$ python3 -q
>>> import numpy as np
>>> np.set_printoptions(suppress=True, linewidth=100)
>>> m1 = np.load("x.npy")
>>> m1
array([[1, 0],
       [0, 1]])
>>> w, evecs = np.linalg.eig(m1)
>>> np.round(np.sort(np.linalg.eigvals(m1 @ m1)), 3)
array([1., 1.])
>>> np.round(np.sort(np.linalg.eigvals(np.linalg.inv(m1))), 3)
array([1., 1.])
>>> np.round(np.sort(np.linalg.eigvals(m1.T)), 3)
array([1., 1.])
>>> w
array([1., 1.])
>>> w, evecs = np.linalg.eigh(m1)
>>> w.sum(), np.trace(m1)
(np.float64(2.0), np.int64(2))
>>> w
array([1., 1.])
>>> evecs.T @ m1 @ evecs
array([[1., 0.],
       [0., 1.]])
>>> (w > 1e-8).sum(), (w < -1e-8).sum()
(np.int64(2), np.int64(0))
>>> x0 = np.ones(2)
>>> for _ in range(7):
...     x0 = m1 @ x0
...     x0 /= np.linalg.norm(x0)
...     print(round(x0 @ m1 @ x0, 3))
... 
1.0
1.0
1.0
1.0
1.0
1.0
1.0
>>> x0.round(3)
array([0.707, 0.707])
>>> round(float(np.linalg.eigvalsh(m1)[-1]), 3)
1.0
>>> x0 = np.array([-5, -4])
>>> target = m1 @ x0
>>> c, lr = np.zeros(2), 1 / np.linalg.norm(m1, 2) ** 2
>>> for i in range(20):
...     c -= lr * m1.T @ (m1 @ c - target)
...     if i % 5 == 0: print(i, round(np.linalg.norm(m1 @ c - target), 3))
... 
0 0.0
5 0.0
10 0.0
15 0.0
>>> round(np.linalg.cond(m1), 3)
np.float64(1.0)
>>> x0 = np.array([-2, 0])
>>> (x0 - m1 @ x0) @ (m1 @ x0)
np.int64(0)
>>> m1 @ m1 @ x0
array([-2,  0])
>>> np.trace(m1)
np.int64(2)
>>> E = np.load("data.npy")
>>> E.round(3)
array([[-1.882,  0.471],
       [ 0.471, -0.118]])
>>> np.unique(E.round(6), axis=0).shape
(2, 2)
>>> np.abs(np.diag(np.linalg.qr(E)[1])) > 1e-9
array([ True, False])
>>> np.allclose(E[:-1].T @ np.linalg.lstsq(E[:-1].T, E[-1])[0], E[-1])
True
>>> np.linalg.lstsq(E[:-1].T, E[-1])[2]
np.int32(1)
>>> B = np.array([[4, 4], [-1, -1]])
>>> basis = np.kron(B, E)
>>> np.linalg.matrix_rank(basis)
np.int64(1)
>>> np.round(np.linalg.norm(basis, 2), 3), round(np.linalg.norm(B, 2) * np.linalg.norm(E, 2), 3)
(np.float64(11.662), np.float64(11.662))
>>> basis.shape
(4, 4)
>>> r = np.linalg.matrix_rank(E)
>>> r
np.int64(1)
>>> null = np.linalg.svd(E)[2][r:].T
>>> np.linalg.matrix_rank(E.T @ E), np.linalg.matrix_rank(E @ E.T)
(np.int64(1), np.int64(1))
>>> np.round(null[:, 0] / null[np.abs(null[:, 0]).round(6).argmax(), 0], 3)
array([0.25, 1.  ])
>>> np.allclose(E @ null, 0)
True
>>> np.all(np.linalg.eigvalsh(E) > 0)
np.False_
>>> np.round(np.linalg.eigvalsh(E).min(), 3)
np.float64(-2.0)
>>> mat = np.diag(20 * np.array([0, 1, 2])) + np.array([[2, -1, 2], [2, -2, 1], [-1, -2, 0]])
>>> mat
array([[ 2, -1,  2],
       [ 2, 18,  1],
       [-1, -2, 40]])
>>> th = np.radians(72)
>>> R = np.eye(3)
>>> R[2, 2] = R[0, 0] = np.cos(th)
>>> R[2, 0], R[0, 2] = -np.sin(th), np.sin(th)
>>> R.round(3)
array([[ 0.309,  0.   ,  0.951],
       [ 0.   ,  1.   ,  0.   ],
       [-0.951,  0.   ,  0.309]])
>>> B = mat @ R.T
>>> np.allclose(mat @ mat.T, B @ B.T)
True
